>>> import numpy as np
>>> from numpy import linalg as LA
>>> np.set_printoptions(precision=1, suppress=True, linewidth=160)
>>> rd = lambda a: np.round(a, 1) + 0
>>> J = np.loadtxt("data.csv", delimiter=",")
>>> print(J)
[[ 0.  0.  0.  0. -3.  0.  0.  0.  0.  0.  0.  0.  0.  0.]
 [ 0.  0.  0.  0.  0.  0.  0.  4.  0.  0.  0.  0.  0.  0.]
 [ 0.  0.  0.  0.  0.  0. -1.  0.  0.  0.  0.  0.  0.  0.]
 [ 0.  0.  0.  2.  0.  0.  0.  0.  0.  0.  0.  0.  0.  0.]
 [ 0.  0.  0.  0.  0.  0.  0.  0.  0.  0.  0.  0.  3.  0.]
 [ 0.  0.  0.  0.  0.  0.  0.  0. -5.  0.  0.  0.  0.  0.]
 [-3.  0.  0.  0.  0.  0.  0.  0.  0.  0.  0.  0.  0.  0.]
 [ 0.  0.  0.  0.  0.  0.  0.  0.  0.  0. -1.  0.  0.  0.]
 [ 0.  0.  0.  0.  0.  0.  0.  0.  0.  0.  0.  0.  0.  0.]
 [ 0.  0.  0.  0.  0.  3.  0.  0.  0.  0.  0.  0.  0.  0.]
 [ 0.  0.  0.  0.  0.  0.  0.  0.  0.  0.  0.  0.  0. -1.]
 [ 0.  0.  0.  0.  0.  0.  0.  0.  0. -1.  0.  0.  0.  0.]
 [ 0.  0.  0.  0.  0.  0.  0.  0.  0.  0.  0. -3.  0.  0.]
 [ 0.  0.  0.  0.  0.  0.  0.  0.  0.  0.  0.  0.  0.  0.]]
>>> # 3 groups of indices that never mix
>>> rng = np.random.default_rng(322078)
>>> labels = rng.permutation(14)
>>> print(labels)
[ 8  9  2  1 10  0  3  7  5 13  4 12 11  6]
>>> M2 = J[labels][:, labels]
>>> print(rd(LA.det(M2)), rd(LA.det(J[labels])))
0.0 0.0
>>> print(rd(np.sort(np.abs(LA.eigvals(M2)))))
[0. 0. 0. 0. 0. 0. 0. 0. 0. 0. 0. 0. 0. 2.]
>>> Uu, sig, Vt = LA.svd(J)
>>> print(sig)
[5. 4. 3. 3. 3. 3. 3. 2. 1. 1. 1. 1. 0. 0.]
>>> M2 = Uu[:, :12] @ np.diag(sig[:12]) @ Vt[:12]
>>> print(rd(LA.norm(J - M2) / LA.norm(J)))
0.0
>>> x = np.array([1, 2, -2, 1, -2, 2, -1, -1, -1, 1, -1, 2, 1, -1])
>>> print(J @ np.eye(14)[1])
[0. 0. 0. 0. 0. 0. 0. 0. 0. 0. 0. 0. 0. 0.]
>>> print(J @ np.ones(14))
[-3.  4. -1.  2.  3. -5. -3. -1.  0.  3. -1. -1. -3.  0.]
>>> print((J @ x).argmax())
0
>>> print(J @ (2 * x))
[ 12.  -8.   2.   4.   6.  10.  -6.   2.   0.  12.   2.  -2. -12.   0.]
>>> print(np.einsum("ij,j->i", J, x))
[ 6. -4.  1.  2.  3.  5. -3.  1.  0.  6.  1. -1. -6.  0.]
>>> print(LA.norm(J @ x) <= LA.norm(J, 2) * LA.norm(x) + 1e-9)
True
>>> M = np.array([[7, 0, 8, 2, 9, 0],
...     [0, 3, 0, 0, 0, 0],
...     [0, 0, 7, 8, 5, 0],
...     [4, 0, 1, 7, 0, 0],
...     [1, 0, 0, 4, 6, 0],
...     [0, 0, 0, 0, 0, 6]])
>>> x = np.array([-1, 3, -2, -3, 1, 0])
>>> target = M @ x
>>> coef, lr = np.zeros(6), 1 / LA.norm(M, 2) ** 2
>>> for i in range(6):
...     coef -= lr * M.T @ (M @ coef - target)
...     if i % 1 == 0: print(i, round(LA.norm(M @ coef - target), 1))
... 
0 19.5
1 17.1
2 15.2
3 13.7
4 12.5
5 11.5
>>> print(rd(coef))
[-0.7  0.4 -1.2 -2.5 -0.3  0. ]
>>> print((LA.matrix_power((M != 0) + (M.T != 0) + np.eye(6), 6) > 0).astype(int))
[[1 0 1 1 1 0]
 [0 1 0 0 0 0]
 [1 0 1 1 1 0]
 [1 0 1 1 1 0]
 [1 0 1 1 1 0]
 [0 0 0 0 0 1]]
>>> print(rd(np.sort(LA.eigvals(M).real)))
[ 3.   3.   3.   5.1  6.  15.9]
>>> print((M != 0).astype(int))
[[1 0 1 1 1 0]
 [0 1 0 0 0 0]
 [0 0 1 1 1 0]
 [1 0 1 1 0 0]
 [1 0 0 1 1 0]
 [0 0 0 0 0 1]]
>>> print(rd(LA.det(M)))
59958.0
>>> print(M @ M)
[[ 66   0 114 128 157   0]
 [  0   9   0   0   0   0]
 [ 37   0  57 132  65   0]
 [ 56   0  46  65  41   0]
 [ 29   0  12  54  45   0]
 [  0   0   0   0   0  36]]
>>> f = np.array([-1, -1, 2, -3, -3, 2])
>>> M2 = M + np.outer(f, np.eye(6)[3])
>>> print(M2)
[[ 7.  0.  8.  1.  9.  0.]
 [ 0.  3.  0. -1.  0.  0.]
 [ 0.  0.  7. 10.  5.  0.]
 [ 4.  0.  1.  4.  0.  0.]
 [ 1.  0.  0.  1.  6.  0.]
 [ 0.  0.  0.  2.  0.  6.]]
>>> print(LA.matrix_rank(M2 - M))
1
>>> M2 = LA.inv(M)
>>> print(rd(LA.inv(M2)))
[[7. 0. 8. 2. 9. 0.]
 [0. 3. 0. 0. 0. 0.]
 [0. 0. 7. 8. 5. 0.]
 [4. 0. 1. 7. 0. 0.]
 [1. 0. 0. 4. 6. 0.]
 [0. 0. 0. 0. 0. 6.]]
>>> print(rd(LA.cond(M)))
6.2
>>> print(rd(LA.det(M) * LA.det(M2)))
1.0
>>> print(rd(LA.det(M) * M2))
[[ 4788.     0. -6480.  7056. -1782.     0.]
 [    0. 19986.     0.     0.     0.     0.]
 [ 2646.     0.  5886. -2412. -8874.     0.]
 [-3114.     0.  2862.  4878.  2286.     0.]
 [ 1278.     0.  -828. -4428.  8766.     0.]
 [    0.     0.     0.     0.     0.  9993.]]
>>> G = M.T @ M
>>> print((M @ M.T).shape)
(6, 6)
>>> print(LA.matrix_rank(G))
6
>>> print(rd(LA.svd(M, compute_uv=False) ** 2))
[346.3  63.2  36.   25.9  19.6   9. ]
>>> print(G)
[[ 66   0  60  46  69   0]
 [  0   9   0   0   0   0]
 [ 60   0 114  79 107   0]
 [ 46   0  79 133  82   0]
 [ 69   0 107  82 142   0]
 [  0   0   0   0   0  36]]
>>> print(rd(LA.eigvalsh(G)[::-1]))
[346.3  63.2  36.   25.9  19.6   9. ]
>>> print(np.trace(G), (M ** 2).sum())
500 500
>>> A = np.load("test16.npy")
>>> print(A)
[[ 13  -4   1  -2   7 -11  -2  -1  12   9  -6  -2]
 [ -4  17 -13   2 -13   9   8   7 -15  -6  -2   2]
 [  1 -13  14   2  10 -10  -6   2  11   9   8   2]
 [ -2   2   2  17 -14  -7  15  -1   5   9   8  17]
 [  7 -13  10 -14  23  -6 -19   4   8   3  -2 -14]
 [-11   9 -10  -7  -6  19  -1  -3 -18 -18  -4  -7]
 [ -2   8  -6  15 -19  -1  18  -5   0   3   2  15]
 [ -1   7   2  -1   4  -3  -5  23  -8   6   8  -1]
 [ 12 -15  11   5   8 -18   0  -8  23  15   0   5]
 [  9  -6   9   9   3 -18   3   6  15  18   6   9]
 [ -6  -2   8   8  -2  -4   2   8   0   6  12   8]
 [ -2   2   2  17 -14  -7  15  -1   5   9   8  17]]
>>> print(np.abs(np.diag(LA.qr(A)[1])) > 1e-9)
[ True  True  True  True False False False False False False False False]
>>> print(np.unique(A.round(6), axis=0).shape)
(11, 12)
>>> print(np.argsort(-LA.norm(A, axis=0).round(6), kind="stable")[:3])
[8 4 5]
>>> print(rd(LA.norm(A, 2) / LA.norm(A)))
0.7
>>> print([round(float(x), 1) for x in LA.svd(A, compute_uv=False)[:3]])
[82.4, 73.1, 35.7]
>>> vals, evecs = LA.eigh(A)
>>> print(rd(evecs.T @ A @ evecs))
[[ 0.   0.   0.   0.   0.   0.   0.   0.   0.   0.   0.   0. ]
 [ 0.   0.   0.   0.   0.   0.   0.   0.   0.   0.   0.   0. ]
 [ 0.   0.   0.   0.   0.   0.   0.   0.   0.   0.   0.   0. ]
 [ 0.   0.   0.   0.   0.   0.   0.   0.   0.   0.   0.   0. ]
 [ 0.   0.   0.   0.   0.   0.   0.   0.   0.   0.   0.   0. ]
 [ 0.   0.   0.   0.   0.   0.   0.   0.   0.   0.   0.   0. ]
 [ 0.   0.   0.   0.   0.   0.   0.   0.   0.   0.   0.   0. ]
 [ 0.   0.   0.   0.   0.   0.   0.   0.   0.   0.   0.   0. ]
 [ 0.   0.   0.   0.   0.   0.   0.   0.  22.8  0.   0.   0. ]
 [ 0.   0.   0.   0.   0.   0.   0.   0.   0.  35.7  0.   0. ]
 [ 0.   0.   0.   0.   0.   0.   0.   0.   0.   0.  73.1  0. ]
 [ 0.   0.   0.   0.   0.   0.   0.   0.   0.   0.   0.  82.4]]
>>> print(rd(LA.svd(A, compute_uv=False)))
[82.4 73.1 35.7 22.8  0.   0.   0.   0.   0.   0.   0.   0. ]
>>> print(rd(vals))
[ 0.   0.   0.   0.   0.   0.   0.   0.  22.8 35.7 73.1 82.4]
>>> print(rd(evecs @ np.diag(vals) @ evecs.T))
[[ 13.  -4.   1.  -2.   7. -11.  -2.  -1.  12.   9.  -6.  -2.]
 [ -4.  17. -13.   2. -13.   9.   8.   7. -15.  -6.  -2.   2.]
 [  1. -13.  14.   2.  10. -10.  -6.   2.  11.   9.   8.   2.]
 [ -2.   2.   2.  17. -14.  -7.  15.  -1.   5.   9.   8.  17.]
 [  7. -13.  10. -14.  23.  -6. -19.   4.   8.   3.  -2. -14.]
 [-11.   9. -10.  -7.  -6.  19.  -1.  -3. -18. -18.  -4.  -7.]
 [ -2.   8.  -6.  15. -19.  -1.  18.  -5.   0.   3.   2.  15.]
 [ -1.   7.   2.  -1.   4.  -3.  -5.  23.  -8.   6.   8.  -1.]
 [ 12. -15.  11.   5.   8. -18.   0.  -8.  23.  15.   0.   5.]
 [  9.  -6.   9.   9.   3. -18.   3.   6.  15.  18.   6.   9.]
 [ -6.  -2.   8.   8.  -2.  -4.   2.   8.   0.   6.  12.   8.]
 [ -2.   2.   2.  17. -14.  -7.  15.  -1.   5.   9.   8.  17.]]
>>> print(np.unique(vals.round(6) + 0, return_counts=True)[1])
[8 1 1 1 1]
>>> print(rd(np.abs(evecs[:, -1])))
[0.3 0.4 0.3 0.1 0.3 0.4 0.1 0.  0.5 0.4 0.1 0.1]
>>> print(rd(LA.eigvalsh(A + -3 * np.eye(12))))
[-3.  -3.  -3.  -3.  -3.  -3.  -3.  -3.  19.8 32.7 70.1 79.4]
>>> print(np.abs(evecs[:, -1]).round(6).argmax())
8
>>> M2 = np.array([[-1, 2, 2, 0, 1, -2, 1],
...     [-2, -1, 2, 0, 1, 2, 0],
...     [-1, -1, 2, 0, 1, 2, 1],
...     [0, -1, 2, 2, -1, 1, 0],
...     [2, -1, 1, -1, -1, 2, 2],
...     [-2, 2, 2, 2, 1, -1, -2],
...     [0, 2, 0, 0, 0, 2, 2]])
>>> feats = np.triu(M2, 1)
>>> print(feats)
[[ 0  2  2  0  1 -2  1]
 [ 0  0  2  0  1  2  0]
 [ 0  0  0  0  1  2  1]
 [ 0  0  0  0 -1  1  0]
 [ 0  0  0  0  0  2  2]
 [ 0  0  0  0  0  0 -2]
 [ 0  0  0  0  0  0  0]]
>>> labels = rng.permutation(7)
>>> print(labels)
[0 3 5 1 2 6 4]
>>> M2 = feats[labels][:, labels]
>>> print(rd(LA.det(M2)), rd(LA.det(feats[labels])))
0.0 0.0
>>> print(np.trace(M2))
0
>>> print(np.allclose(M2, feats))
False
>>> print(np.diag(M2))
[0 0 0 0 0 0 0]
>>> G = feats.T @ feats
>>> print(rd(LA.eigvalsh(G)[::-1]))
[19.5 14.8  6.7  1.5  0.5  0.   0. ]
>>> print(rd(LA.svd(feats, compute_uv=False) ** 2))
[19.5 14.8  6.7  1.5  0.5  0.   0. ]
>>> print((feats @ feats.T).shape)
(7, 7)
>>> print(np.diag(G))
[ 0  4  8  0  4 17 10]
>>> Uu, sig, Vt = LA.svd(A)
>>> print(rd(sig))
[82.4 73.1 35.7 22.8  0.   0.   0.   0.   0.   0.   0.   0. ]
>>> print(np.argmax(sig[:-1] / (sig[1:] + 1e-6)) + 1)
4
>>> M2 = Uu[:, :4] @ np.diag(sig[:4]) @ Vt[:4]
>>> print(rd(M2))
[[ 13.  -4.   1.  -2.   7. -11.  -2.  -1.  12.   9.  -6.  -2.]
 [ -4.  17. -13.   2. -13.   9.   8.   7. -15.  -6.  -2.   2.]
 [  1. -13.  14.   2.  10. -10.  -6.   2.  11.   9.   8.   2.]
 [ -2.   2.   2.  17. -14.  -7.  15.  -1.   5.   9.   8.  17.]
 [  7. -13.  10. -14.  23.  -6. -19.   4.   8.   3.  -2. -14.]
 [-11.   9. -10.  -7.  -6.  19.  -1.  -3. -18. -18.  -4.  -7.]
 [ -2.   8.  -6.  15. -19.  -1.  18.  -5.   0.   3.   2.  15.]
 [ -1.   7.   2.  -1.   4.  -3.  -5.  23.  -8.   6.   8.  -1.]
 [ 12. -15.  11.   5.   8. -18.   0.  -8.  23.  15.   0.   5.]
 [  9.  -6.   9.   9.   3. -18.   3.   6.  15.  18.   6.   9.]
 [ -6.  -2.   8.   8.  -2.  -4.   2.   8.   0.   6.  12.   8.]
 [ -2.   2.   2.  17. -14.  -7.  15.  -1.   5.   9.   8.  17.]]
>>> print(LA.matrix_rank(A, rtol=0.05))
4
>>> print(rd(LA.norm(A - M2) / LA.norm(A)))
0.0
>>> print(LA.matrix_rank(M2))
4
>>> print(rd(np.abs(A - M2).max()))
0.0
>>> print(rd(LA.norm(A - M2, 2)), rd(sig[4]))
0.0 0.0
>>> Uu, sig, Vt = LA.svd(feats)
>>> evecs = Vt[:(sig > 1e-8).sum()]
>>> x = feats[0] + -1 * feats[6] + rng.integers(2) * np.eye(7)[2]
>>> print(x)
[ 0.  2.  2.  0.  1. -2.  1.]
>>> print(np.allclose(evecs.T @ evecs @ x, x))
True
>>> print(LA.matrix_rank(np.vstack([feats, x])))
5
>>> print(rd(np.diag(evecs.T @ evecs)))
[0. 1. 1. 0. 1. 1. 1.]
>>> print(rd(evecs.T @ evecs))
[[0. 0. 0. 0. 0. 0. 0.]
 [0. 1. 0. 0. 0. 0. 0.]
 [0. 0. 1. 0. 0. 0. 0.]
 [0. 0. 0. 0. 0. 0. 0.]
 [0. 0. 0. 0. 1. 0. 0.]
 [0. 0. 0. 0. 0. 1. 0.]
 [0. 0. 0. 0. 0. 0. 1.]]
>>> print(rd(LA.norm(x - evecs.T @ evecs @ x)))
0.0
>>> E = np.array([[1, -1, 1, -1],
...     [1, 0, 0, 0],
...     [1, 1, 1, 1],
...     [1, 2, 4, 8],
...     [1, 3, 9, 27]])
>>> # row 4 dominates
>>> hat = E @ LA.solve(E.T @ E, E.T)
>>> print(rd((np.eye(5) - hat) @ E))
[[0. 0. 0. 0.]
 [0. 0. 0. 0.]
 [0. 0. 0. 0.]
 [0. 0. 0. 0.]
 [0. 0. 0. 0.]]
>>> print(rd(np.trace(hat)))
4.0
>>> print(rd(np.diag(hat)))
[1.  0.8 0.5 0.8 1. ]
>>> print(np.allclose(hat @ hat, hat))
True
>>> M2 = E + rng.integers(-2, 3, (5, 1)) @ rng.integers(-2, 3, (1, 4))
>>> print(M2)
[[-1 -2 -1 -2]
 [ 5  2  4  2]
 [ 3  2  3  2]
 [-1  1  2  7]
 [ 3  4 11 28]]
>>> print(np.abs(M2 - E).sum(axis=1))
[ 6 12  6  6  6]
>>> x = np.array([0, -3, -1, 0])
>>> target = E @ x
>>> print(rd(LA.solve(E.T @ E, E.T @ target)))
[ 0. -3. -1.  0.]
>>> print(rd(LA.pinv(E) @ E))
[[1. 0. 0. 0.]
 [0. 1. 0. 0.]
 [0. 0. 1. 0.]
 [0. 0. 0. 1.]]
>>> print(rd(LA.lstsq(E, target)[0]))
[ 0. -3. -1.  0.]
>>> print(target)
[  2   0  -4 -10 -18]
>>> target = target + 0.3 * rng.normal(size=5)
>>> print(rd(target))
[  2.4   0.   -4.1  -9.4 -18.2]
>>> coef, *_ = LA.lstsq(E, target)
>>> print([round(float(LA.norm(LA.solve(E.T @ E + lam * np.eye(4), E.T @ target))), 2) for lam in (0, 1, 10, 100)])
[3.06, 2.27, 0.95, 0.62]
>>> print(coef.round())
[-0. -3. -1. -0.]
>>> print(rd(LA.norm(target - E @ coef)))
0.4
>>> print(rd(coef))
[-0.2 -3.  -0.5 -0.2]
>>> print(LA.matrix_rank(E, rtol=0.1))
1
>>> print(rd(np.abs(LA.svd(E)[2][-1])))
[0.7 0.  0.7 0.2]
>>> print(np.argsort(-LA.norm(E, axis=0).round(6), kind="stable")[:3])
[3 2 1]
>>> Uu, sig, Vt = LA.svd(E)
>>> print(rd(sig))
[30.1  2.5  1.6  0.9]
>>> print(np.argmax(sig[:-1] / (sig[1:] + 1e-6)) + 1)
1
>>> M2 = Uu[:, :1] @ np.diag(sig[:1]) @ Vt[:1]
>>> print(rd(np.abs(E - M2).max()))
1.2
>>> f = np.array([0, 1, 2, 0, 0, -1, 2, 0, -1, 1, 2, 1, -1, -2])
>>> g = np.array([4, 0, -1, 2, 3, -1, 4, -3, 3, 3, 1, -3])
>>> arr = np.outer(f, g)
>>> print(arr)
[[ 0  0  0  0  0  0  0  0  0  0  0  0]
 [ 4  0 -1  2  3 -1  4 -3  3  3  1 -3]
 [ 8  0 -2  4  6 -2  8 -6  6  6  2 -6]
 [ 0  0  0  0  0  0  0  0  0  0  0  0]
 [ 0  0  0  0  0  0  0  0  0  0  0  0]
 [-4  0  1 -2 -3  1 -4  3 -3 -3 -1  3]
 [ 8  0 -2  4  6 -2  8 -6  6  6  2 -6]
 [ 0  0  0  0  0  0  0  0  0  0  0  0]
 [-4  0  1 -2 -3  1 -4  3 -3 -3 -1  3]
 [ 4  0 -1  2  3 -1  4 -3  3  3  1 -3]
 [ 8  0 -2  4  6 -2  8 -6  6  6  2 -6]
 [ 4  0 -1  2  3 -1  4 -3  3  3  1 -3]
 [-4  0  1 -2 -3  1 -4  3 -3 -3 -1  3]
 [-8  0  2 -4 -6  2 -8  6 -6 -6 -2  6]]
>>> rk = LA.matrix_rank(arr)
>>> print(rk)
1
>>> ns = LA.svd(arr)[2][rk:].T
>>> print(np.allclose(arr @ ns, 0))
True
>>> print([int(LA.matrix_rank(np.delete(arr, i, axis=0))) for i in range(14)])
[1, 1, 1, 1, 1, 1, 1, 1, 1, 1, 1, 1, 1, 1]
>>> print(rd(ns @ ns.T))
[[ 0.8  0.   0.  -0.1 -0.1  0.  -0.2  0.1 -0.1 -0.1  0.   0.1]
 [ 0.   1.   0.   0.   0.   0.   0.   0.   0.   0.   0.   0. ]
 [ 0.   0.   1.   0.   0.   0.   0.   0.   0.   0.   0.   0. ]
 [-0.1  0.   0.   1.  -0.1  0.  -0.1  0.1 -0.1 -0.1  0.   0.1]
 [-0.1  0.   0.  -0.1  0.9  0.  -0.1  0.1 -0.1 -0.1  0.   0.1]
 [ 0.   0.   0.   0.   0.   1.   0.   0.   0.   0.   0.   0. ]
 [-0.2  0.   0.  -0.1 -0.1  0.   0.8  0.1 -0.1 -0.1  0.   0.1]
 [ 0.1  0.   0.   0.1  0.1  0.   0.1  0.9  0.1  0.1  0.  -0.1]
 [-0.1  0.   0.  -0.1 -0.1  0.  -0.1  0.1  0.9 -0.1  0.   0.1]
 [-0.1  0.   0.  -0.1 -0.1  0.  -0.1  0.1 -0.1  0.9  0.   0.1]
 [ 0.   0.   0.   0.   0.   0.   0.   0.   0.   0.   1.   0. ]
 [ 0.1  0.   0.   0.1  0.1  0.   0.1 -0.1  0.1  0.1  0.   0.9]]
>>> print([int(LA.matrix_rank(arr[:, :j + 1])) for j in range(12)])
[1, 1, 1, 1, 1, 1, 1, 1, 1, 1, 1, 1]
